% python3 -q
>>> import numpy as np
>>> from numpy import linalg as LA
>>> np.set_printoptions(suppress=True, linewidth=120)
>>> def rnd(a):
...     return np.round(a, 2) + 0
... 
>>> data = np.loadtxt("data.csv", delimiter=",")
>>> data
array([[ 0.,  0.,  0.,  0.,  0.,  0.,  0.,  0.,  0.],
       [-3.,  3.,  0.,  0.,  0.,  0.,  0.,  0.,  0.],
       [-1.,  0., -2.,  0.,  0.,  0.,  0.,  0.,  0.],
       [ 1., -2.,  2.,  0.,  0.,  0.,  0.,  0.,  0.],
       [-3.,  0.,  2.,  1., -3.,  0.,  0.,  0.,  0.],
       [ 1.,  3.,  2., -1., -1.,  3.,  0.,  0.,  0.],
       [-3.,  2.,  2., -3.,  0., -1.,  2.,  0.,  0.],
       [ 2., -1.,  1.,  3.,  1.,  1.,  2.,  2.,  0.],
       [-3.,  0.,  1., -2.,  0.,  3., -2.,  2.,  3.]])
>>> left, sig, Vh = LA.svd(data)
>>> rnd(sig)
array([8.47, 5.66, 4.94, 4.51, 3.74, 3.42, 1.28, 0.42, 0.  ])
>>> np.argmax(sig[:-1] / (sig[1:] + 1e-6)) + 1
np.int64(8)
>>> other = left[:, :8] @ np.diag(sig[:8]) @ Vh[:8]
>>> rnd(LA.norm(data - other) / LA.norm(data))
np.float64(0.0)
>>> rnd(LA.norm(data - other, 2)), rnd(sig[8])
(np.float64(0.0), np.float64(0.0))
>>> rnd(other)
array([[ 0.,  0.,  0.,  0.,  0.,  0.,  0.,  0.,  0.],
       [-3.,  3.,  0.,  0.,  0.,  0.,  0.,  0.,  0.],
       [-1.,  0., -2.,  0.,  0.,  0.,  0.,  0.,  0.],
       [ 1., -2.,  2.,  0.,  0.,  0.,  0.,  0.,  0.],
       [-3.,  0.,  2.,  1., -3.,  0.,  0.,  0.,  0.],
       [ 1.,  3.,  2., -1., -1.,  3.,  0.,  0.,  0.],
       [-3.,  2.,  2., -3.,  0., -1.,  2.,  0.,  0.],
       [ 2., -1.,  1.,  3.,  1.,  1.,  2.,  2.,  0.],
       [-3.,  0.,  1., -2.,  0.,  3., -2.,  2.,  3.]])
>>> r = LA.matrix_rank(data)
>>> r
np.int64(8)
>>> ns = LA.svd(data)[2][r:].T
>>> rnd(ns[:, 0] / ns[np.abs(ns[:, 0]).round(6).argmax(), 0])
array([ 0.  ,  0.  ,  0.  ,  0.26,  0.09,  0.12,  0.46, -0.96,  1.  ])
>>> rnd(data @ ns)
array([[0.],
       [0.],
       [0.],
       [0.],
       [0.],
       [0.],
       [0.],
       [0.],
       [0.]])
>>> rng = np.random.default_rng(8342)
>>> other = data + rng.integers(-2, 3, (9, 8)) @ rng.integers(-2, 3, (8, 9))
>>> other
array([[-11.,   2.,   8.,  -3.,  -3.,  -4.,  -1.,   9.,   5.],
       [-16.,   9.,  -7.,   8., -11.,  -2.,  -6.,   6.,   5.],
       [ 10.,   1.,   1.,  -1.,  -6.,   1.,   4.,   3., -12.],
       [-10.,  -4.,   5.,   2.,   3.,   0.,  -2.,  -7.,  16.],
       [  3.,  -5.,  12.,   1.,  -6.,  -4.,  12.,   2.,  -9.],
       [ -8.,   5.,   1.,  -8.,  -4.,   3.,  -5.,   0.,   4.],
       [ -1.,   1.,  -8.,   1.,  -3.,   1.,   0.,  -6.,  -3.],
       [  8.,   8.,  -7.,  10.,  -2.,  -1.,  -5.,   1.,  -2.],
       [ -4.,   3.,   2.,   4.,   0.,   4.,  -9.,   5.,   9.]])
>>> other - data
array([[-11.,   2.,   8.,  -3.,  -3.,  -4.,  -1.,   9.,   5.],
       [-13.,   6.,  -7.,   8., -11.,  -2.,  -6.,   6.,   5.],
       [ 11.,   1.,   3.,  -1.,  -6.,   1.,   4.,   3., -12.],
       [-11.,  -2.,   3.,   2.,   3.,   0.,  -2.,  -7.,  16.],
       [  6.,  -5.,  10.,   0.,  -3.,  -4.,  12.,   2.,  -9.],
       [ -9.,   2.,  -1.,  -7.,  -3.,   0.,  -5.,   0.,   4.],
       [  2.,  -1., -10.,   4.,  -3.,   2.,  -2.,  -6.,  -3.],
       [  6.,   9.,  -8.,   7.,  -3.,  -2.,  -7.,  -1.,  -2.],
       [ -1.,   3.,   1.,   6.,   0.,   1.,  -7.,   3.,   6.]])
>>> rnd(LA.svd(other - data, compute_uv=False))
array([36.84, 26.85, 21.29, 12.34, 11.78,  5.9 ,  5.03,  1.89,  0.  ])
